% python3 -q
>>> import numpy as np
>>> from numpy import linalg as LA
>>> np.set_printoptions(precision=3, suppress=True, linewidth=140, floatmode="fixed")
>>> rd = lambda a: np.round(a, 3) + 0
>>> K = np.load("case6.npy")
>>> print(K)
[[1 0]
 [0 1]]
>>> print(rd(LA.svd(K, compute_uv=False)))
[1.000 1.000]
>>> evals, V = LA.eigh(K)
>>> vec = np.array([4, 5])
>>> print(vec @ K @ vec)
41
>>> print(V * np.maximum(evals, 0) @ V.T)
[[1.000 0.000]
 [0.000 1.000]]
>>> print(V * np.sqrt(evals) @ V.T)
[[1.000 0.000]
 [0.000 1.000]]
>>> print(rd(LA.eigvalsh(K[1:, 1:])))
[1.000]
>>> low = LA.cholesky(K)
>>> print(low)
[[1.000 0.000]
 [0.000 1.000]]
>>> A = np.load("test0.npy")
>>> print(A)
[[ 0  3 -3]
 [ 0  0  5]
 [ 0  0  0]]
>>> rng = np.random.default_rng(64)
>>> z = rng.permutation(3)
>>> print(z)
[0 1 2]
>>> A2 = A[z][:, z]
>>> print(np.allclose(A2, A))
True
>>> print(rd(np.sort(np.abs(LA.eigvals(A2)))))
[0.000 0.000 0.000]
>>> print(rd(LA.det(A2)), rd(LA.det(A[z])))
0.0 0.0
>>> print(rd(LA.det(A[::-1])))
0.0
>>> print(np.kron(np.eye(2, dtype=int), A))
[[ 0  3 -3  0  0  0]
 [ 0  0  5  0  0  0]
 [ 0  0  0  0  0  0]
 [ 0  0  0  0  3 -3]
 [ 0  0  0  0  0  5]
 [ 0  0  0  0  0  0]]
>>> proj = np.triu(np.array([[4, -7, -6], [1, -5, -1], [3, -7, -8]]), 1) + np.eye(3)
>>> A2 = proj @ A @ LA.inv(proj)
>>> print(rd(LA.det(A2)))
0.0
>>> print(proj @ A - A @ proj)
[[  0.000   0.000 -32.000]
 [  0.000   0.000   0.000]
 [  0.000   0.000   0.000]]
>>> print(LA.matrix_rank(A2))
2
>>> print(np.trace(A2), np.trace(A))
0.0 0
>>> arr = np.arange(12).reshape(3, 4) + -3
>>> print(arr)
[[-3 -2 -1  0]
 [ 1  2  3  4]
 [ 5  6  7  8]]
>>> evals, V = LA.eig(K)
>>> print(rd(np.sort(LA.eigvals(K @ K))))
[1.000 1.000]
>>> print(rd(np.sort(LA.eigvals(K.T))))
[1.000 1.000]
>>> print(evals)
[1.000 1.000]
>>> print(K @ V[:, 0] - evals[0] * V[:, 0])
[0.000 0.000]
>>> W0 = 0.7 ** np.abs(np.subtract.outer(np.arange(4), np.arange(4)))
>>> print(rd(W0))
[[1.000 0.700 0.490 0.343]
 [0.700 1.000 0.700 0.490]
 [0.490 0.700 1.000 0.700]
 [0.343 0.490 0.700 1.000]]
>>> # symmetric
>>> blk = np.stack([A, 5 * A, A[::-1]])
>>> print(blk.shape)
(3, 3, 3)
>>> print(LA.matrix_rank(blk))
[2 2 2]
>>> print(blk.sum(axis=0))
[[  0  18 -18]
 [  0   0  35]
 [  0   3  -3]]
>>> print(rd(LA.det(blk)))
[0.000 0.000 0.000]
>>> print(LA.matrix_rank(blk.reshape(3, -1)))
2
>>> print((blk @ A.T).shape)
(3, 3, 3)
>>> evals, V = LA.eigh(W0)
>>> vec = np.array([2, 8, 7, 2])
>>> print((np.sign(V[:, -1].round(6)) == np.sign(V[0, -1].round(6))).astype(int))
[1 1 1 1]
>>> print(rd(V * np.abs(evals) @ V.T))
[[1.000 0.700 0.490 0.343]
 [0.700 1.000 0.700 0.490]
 [0.490 0.700 1.000 0.700]
 [0.343 0.490 0.700 1.000]]
>>> f = np.array([1, 0, -2, -2])
>>> A2 = W0 + np.outer(f, np.eye(4)[3])
>>> print(rd(LA.det(A2) / LA.det(W0)), rd(1 + LA.solve(W0, f)[3]))
-0.176 -0.176
>>> print(LA.matrix_rank(LA.inv(A2) - LA.inv(W0), tol=1e-8))
1
>>> print(LA.matrix_rank(A2 - W0))
1
>>> evals, V = LA.eig(W0)
>>> print(rd(np.prod(evals)))
0.133
>>> print(rd(np.sort(LA.eigvals(W0.T))))
[0.203 0.318 0.754 2.725]
>>> F = np.loadtxt("mat.csv", delimiter=",")
>>> print(F)
[[ 1.300 -1.200  0.700  0.200]
 [ 0.200  0.700  1.600  0.900]
 [-0.500  0.500 -0.800  0.600]]
>>> print(rd(LA.norm(F, 1)), rd(LA.norm(F, np.inf)))
3.1 3.4
>>> print(rd(LA.norm(F, axis=1)))
[1.913 1.975 1.225]
>>> print(rd(LA.norm(F) ** 2 / LA.norm(F, 2) ** 2))
1.751
>>> print(rd(LA.norm(F, 2)))
2.275
>>> print(rd(LA.norm(F[2], 1)), rd(LA.norm(F[2], np.inf)))
2.4 0.8
